$ python3 -q
>>> import numpy as np
>>> np.set_printoptions(suppress=True, linewidth=140)
>>> rd = lambda a: np.round(a, 3) + 0
>>> mat = np.array([[0, 1, 0, 1], [1, 0, 0, 0], [0, 0, 0, 0], [1, 0, 0, 0]])
>>> # column 3 repeats column 1
>>> vals, vecs = np.linalg.eigh(mat)
>>> vec = np.array([4, -1, 1, -1])
>>> (np.sign(vecs[:, -1].round(6)) == np.sign(vecs[0, -1].round(6))).astype(int)
array([1, 1, 0, 1])
>>> rd(np.linalg.eigvalsh(mat[1:, 1:]))
array([0., 0., 0.])
>>> rd(vecs * np.maximum(vals, 0) @ vecs.T)
array([[0.707, 0.5  , 0.   , 0.5  ],
       [0.5  , 0.354, 0.   , 0.354],
       [0.   , 0.   , 0.   , 0.   ],
       [0.5  , 0.354, 0.   , 0.354]])
>>> np.abs(mat).sum(axis=1).max(), rd(np.abs(vals).max())
(np.int64(2), np.float64(1.414))
>>> (np.linalg.matrix_power((mat != 0) + (mat.T != 0) + np.eye(4), 4) > 0).astype(int)
array([[1, 1, 0, 1],
       [1, 1, 0, 1],
       [0, 0, 1, 0],
       [1, 1, 0, 1]])
>>> rd(np.sort(np.linalg.eigvals(mat).real))
array([-1.414,  0.   ,  0.   ,  1.414])
>>> mat @ mat
array([[2, 0, 0, 0],
       [0, 1, 0, 1],
       [0, 0, 0, 0],
       [0, 1, 0, 1]])
>>> np.flatnonzero(np.linalg.matrix_power((mat != 0) + (mat.T != 0) + np.eye(4), 4)[3])
array([0, 1, 3])
>>> A = np.array([[-1, 0, 1, -1], [-2, -3, 2, 1], [2, 2, -3, 0]])
>>> A[-1] = A[0] + 3 * A[1]
>>> print(A)
[[-1  0  1 -1]
 [-2 -3  2  1]
 [-7 -9  7  2]]
>>> try:
...     np.linalg.inv(A)
... except np.linalg.LinAlgError as e:
...     print("failed:", e)
... 
failed: Last 2 dimensions of the array must be square
>>> print(np.unique(A.round(6), axis=0).shape)
(3, 4)
>>> rd(np.trace(np.linalg.pinv(A) @ A))
np.float64(2.0)
>>> np.allclose(A[:-1].T @ np.linalg.lstsq(A[:-1].T, A[-1])[0], A[-1])
True
>>> np.linalg.lstsq(A[:-1].T, A[-1])[2]
np.int32(2)
>>> np.abs(np.diag(np.linalg.qr(A)[1])) > 1e-9
array([ True,  True, False])
>>> B = np.array([[0, 0], [0, 2], [0, 0], [1, 0]])
>>> A @ B
array([[ -1,   0],
       [  1,  -6],
       [  2, -18]])
>>> np.vstack([A, B.T]).shape
(5, 4)
>>> np.einsum("ik,kj->ji", A, B)
array([[ -1,   1,   2],
       [  0,  -6, -18]])
>>> B.T @ A.T
array([[ -1,   1,   2],
       [  0,  -6, -18]])
>>> np.einsum("ik,kj->ij", A, B)
array([[ -1,   0],
       [  1,  -6],
       [  2, -18]])
>>> np.linalg.matrix_rank(A @ B)
np.int64(2)
>>> F = np.load("run0.npy")
>>> rd(F)
array([[ 0.014, -0.014,  0.164],
       [-0.014,  0.014, -0.164],
       [ 0.164, -0.164,  1.973]])
>>> # equal to its transpose
>>> vals, vecs = np.linalg.eigh(F)
>>> vec = np.array([-1, -7, 0])
>>> (np.sign(vecs[:, -1].round(6)) == np.sign(vecs[0, -1].round(6))).astype(int)
array([1, 0, 1])
>>> rd(vecs * np.maximum(vals, 0) @ vecs.T)
array([[ 0.014, -0.014,  0.164],
       [-0.014,  0.014, -0.164],
       [ 0.164, -0.164,  1.973]])
>>> rd(np.abs(F).sum(axis=1).max()), np.abs(vals).max()
(np.float64(2.301), np.float64(2.0))
>>> blk = np.stack([A, 2 * A, A[::-1]])
>>> (blk @ A.T).shape
(3, 3, 3)
>>> print(np.linalg.matrix_rank(blk.reshape(3, -1)))
2
>>> print(rd(np.linalg.norm(blk, axis=(1, 2))))
[14.283 28.566 14.283]
>>> np.abs(np.diag(np.linalg.qr(F)[1])) > 1e-9
array([ True, False, False])
>>> np.unique(F.round(6), axis=0).shape
(3, 3)
>>> print(rd(F @ np.linalg.pinv(F) @ F))
[[ 0.014 -0.014  0.164]
 [-0.014  0.014 -0.164]
 [ 0.164 -0.164  1.973]]
>>> Uu, s, vt = np.linalg.svd(F)
>>> rd(s)
array([2., 0., 0.])
>>> B = Uu[:, :1] @ np.diag(s[:1]) @ vt[:1]
>>> rd(np.linalg.norm(F - B, 2)), rd(s[1])
(np.float64(0.0), np.float64(0.0))
>>> rd(np.sort(np.abs(np.linalg.eigvals(F))))
array([0., 0., 2.])
>>> print(rd((F + F.T) / 2))
[[ 0.014 -0.014  0.164]
 [-0.014  0.014 -0.164]
 [ 0.164 -0.164  1.973]]
>>> np.allclose(F, F.T)
True
>>> np.allclose(F @ F.T, F.T @ F)
True
>>> rd(np.linalg.det(F))
np.float64(0.0)
>>> np.linalg.determinant(F)
Traceback (most recent call last):
  File "<python-input-55>", line 1, in <module>
    np.linalg.determinant(F)
    ^^^^^^^^^^^^^^^^^^^^^
AttributeError: module 'numpy.linalg' has no attribute 'determinant'
>>> m1 = np.load("block5.npy")
>>> m1
array([[ 0.749,  0.493,  0.845],
       [ 0.544, -0.291, -0.197],
       [ 0.282,  0.05 ,  0.197],
       [ 0.565, -0.226, -0.08 ],
       [ 0.989, -0.454,  0.345],
       [-0.869,  0.03 , -0.478],
       [-0.67 , -0.01 , -0.345],
       [-0.178,  0.05 ,  0.   ],
       [-0.973, -0.159, -0.821],
       [ 0.925,  0.454,  0.894],
       [-0.721,  0.493,  0.414],
       [ 0.978, -0.371,  0.345]])
>>> mat @ mat
array([[2, 0, 0, 0],
       [0, 1, 0, 1],
       [0, 0, 0, 0],
       [0, 1, 0, 1]])
>>> L = np.diag(mat.sum(axis=1)) - mat
>>> np.linalg.matrix_rank(L)
np.int64(2)
>>> print(round(np.linalg.det(L[1:, 1:])))
0
>>> L @ np.ones(4)
array([0., 0., 0., 0.])
>>> Xs = m1 - m1.mean(axis=0)
>>> vecs = np.linalg.svd(Xs)[2][:2]
>>> B = Xs - Xs @ vecs.T @ vecs
>>> rd(B.std(axis=0))
array([0.035, 0.07 , 0.061])
>>> rd((Xs @ vecs.T).std(axis=0))
array([0.83 , 0.436])
>>> rd(np.cov(Xs @ vecs.T, rowvar=False))
array([[0.751, 0.   ],
       [0.   , 0.207]])
>>> O, vecs = np.linalg.qr(m1[:, :1])[0], np.linalg.qr(m1[:, 1:])[0]
>>> s = np.linalg.svd(O.T @ vecs, compute_uv=False)
>>> (s > 0.9).sum()
np.int64(1)
>>> print(rd(np.linalg.norm(O @ O.T - vecs @ vecs.T, 2)))
1.0
>>> rd(s)
array([0.936])
>>> data = np.loadtxt("dump.csv", delimiter=",")
>>> print(rd(data))
[[-1.454 -0.916  2.459]
 [-1.332  1.867 -1.934]
 [-1.304 -1.014  2.504]
 [-2.049  1.778 -1.281]
 [ 2.621 -1.424  0.323]
 [-2.021 -0.465  2.168]
 [-0.629 -1.381  2.588]
 [-2.788  0.791  0.776]
 [ 2.583 -1.467  0.418]
 [-0.873 -1.262  2.578]
 [ 0.504  1.437 -2.585]
 [-2.695  0.448  1.24 ]
 [-2.23  -0.254  1.991]
 [ 2.778 -0.722 -0.874]
 [-2.129 -0.359  2.082]
 [-2.282  1.686 -0.973]
 [ 2.392  0.061 -1.81 ]
 [-1.057 -1.162  2.556]
 [ 0.382 -1.738  2.415]]
>>> # looks like rank 2
>>> Uu, s, vt = np.linalg.svd(data)
>>> np.argmax(s[:-1] / (s[1:] + 1e-6)) + 1
np.int64(2)
>>> rd(s)
array([10.2  ,  8.183,  0.   ])
>>> B = Uu[:, :2] @ np.diag(s[:2]) @ vt[:2]
>>> rd(B)
array([[-1.454, -0.916,  2.459],
       [-1.332,  1.867, -1.934],
       [-1.304, -1.014,  2.504],
       [-2.049,  1.778, -1.281],
       [ 2.621, -1.424,  0.323],
       [-2.021, -0.465,  2.168],
       [-0.629, -1.381,  2.588],
       [-2.788,  0.791,  0.776],
       [ 2.583, -1.467,  0.418],
       [-0.873, -1.262,  2.578],
       [ 0.504,  1.437, -2.585],
       [-2.695,  0.448,  1.24 ],
       [-2.23 , -0.254,  1.991],
       [ 2.778, -0.722, -0.874],
       [-2.129, -0.359,  2.082],
       [-2.282,  1.686, -0.973],
       [ 2.392,  0.061, -1.81 ],
       [-1.057, -1.162,  2.556],
       [ 0.382, -1.738,  2.415]])
>>> np.linalg.matrix_rank(B)
np.int64(2)
>>> rd(np.linalg.norm(data - B, 2)), rd(s[2])
(np.float64(0.0), np.float64(0.0))
>>> print(rd(np.linalg.norm(data - B) / np.linalg.norm(data)))
0.0
>>> print(rd(np.abs(data - B).max()))
0.0
